$ ipython --no-banner

In [1]: import numpy as np

In [2]: import numpy.linalg as la

In [3]: np.set_printoptions(precision=1, suppress=True, linewidth=160)

In [4]: mat = np.loadtxt("m.csv", delimiter=",")

In [5]: print(mat)
[[ 2.  -0.1 -0.3]
 [-0.1  3.7  1. ]
 [-0.3  1.   4.2]]

In [6]: vals, V = la.eigh(mat)

In [7]: vec = np.array([3, 1, 2])

In [8]: print(np.round(vec @ mat @ vec / (vec @ vec), 1), round(float(vals[0]), 1), round(float(vals[-1]), 1))
2.7 2.0 5.0

In [9]: print(np.round(vec @ mat @ vec, 1))
38.3

In [10]: print(la.eigvalsh(mat[1:, 1:]))
[2.9 5. ]

In [11]: print(np.kron(np.eye(2, dtype=int), mat))
[[ 2.  -0.1 -0.3  0.  -0.  -0. ]
 [-0.1  3.7  1.  -0.   0.   0. ]
 [-0.3  1.   4.2 -0.   0.   0. ]
 [ 0.  -0.  -0.   2.  -0.1 -0.3]
 [-0.   0.   0.  -0.1  3.7  1. ]
 [-0.   0.   0.  -0.3  1.   4.2]]

In [12]: print(np.round(la.det(2 * mat), 1), round(float(la.det(mat)), 1))
230.1 28.8

In [13]: print(np.poly(mat))
[  1.   -9.9  30.2 -28.8]

In [14]: print(la.eigvals(mat))
[5.  2.  2.9]

In [15]: print(round(la.eigvals(mat).sum().real, 1))
9.9

In [16]: B = np.array([[3, 1, 0, 2], [2, 3, 3, 2], [1, 0, 2, 3], [1, 1, 1, 0]])

In [17]: M = np.triu(B, 1)

In [18]: print(M)
[[0 1 0 2]
 [0 0 3 2]
 [0 0 0 3]
 [0 0 0 0]]

In [19]: # null space of dimension 1

In [20]: U, s, vt = la.svd(M)

In [21]: V = vt[:(s > 1e-8).sum()]

In [22]: rng = np.random.default_rng(2201)

In [23]: vec = M[3] + 4 * M[2] + rng.integers(2) * np.eye(4)[3]

In [24]: print(vec)
[ 0.  0.  0. 13.]

In [25]: print(np.round(V.T @ V, 1) + 0)
[[0. 0. 0. 0.]
 [0. 1. 0. 0.]
 [0. 0. 1. 0.]
 [0. 0. 0. 1.]]

In [26]: print(round(la.norm(vec - V.T @ V @ vec), 1))
0.0

In [27]: F = np.load("test1.npy")

In [28]: print(F)
[[1 0 0 0]
 [6 8 0 0]
 [3 6 4 0]
 [8 5 5 9]]

In [29]: vec = np.array([1, 1, -1, -5])

In [30]: y = F @ vec

In [31]: print(y)
[  1  14   5 -37]

In [32]: print(np.round(la.solve(F, F[:, 2]), 1) + 0)
[0. 0. 1. 0.]

In [33]: print(la.solve(F.T, F[2]))
[0. 0. 1. 0.]

In [34]: vals, V = la.eig(F)

In [35]: print(F @ V[:, 0] - vals[0] * V[:, 0])
[0. 0. 0. 0.]

In [36]: print(np.sort(la.eigvals(F.T)))
[1. 4. 8. 9.]

In [37]: print(np.prod(vals))
288.0

In [38]: vec = np.array([0, 0, 1, 1])

In [39]: y = F @ vec

In [40]: b, lr = np.zeros(4), 1 / la.norm(F, 2) ** 2

In [41]: for i in range(25):
    ...:     b -= lr * F.T @ (F @ b - y)
    ...:     if i % 5 == 0: print(i, round(la.norm(F @ b - y), 1))
    ...: 
0 6.3
5 2.7
10 1.7
15 1.3
20 1.0

In [42]: print(b)
[ 0.2 -0.1  0.8  1. ]

In [43]: print(round(float(la.cond(F)), 1))
25.3
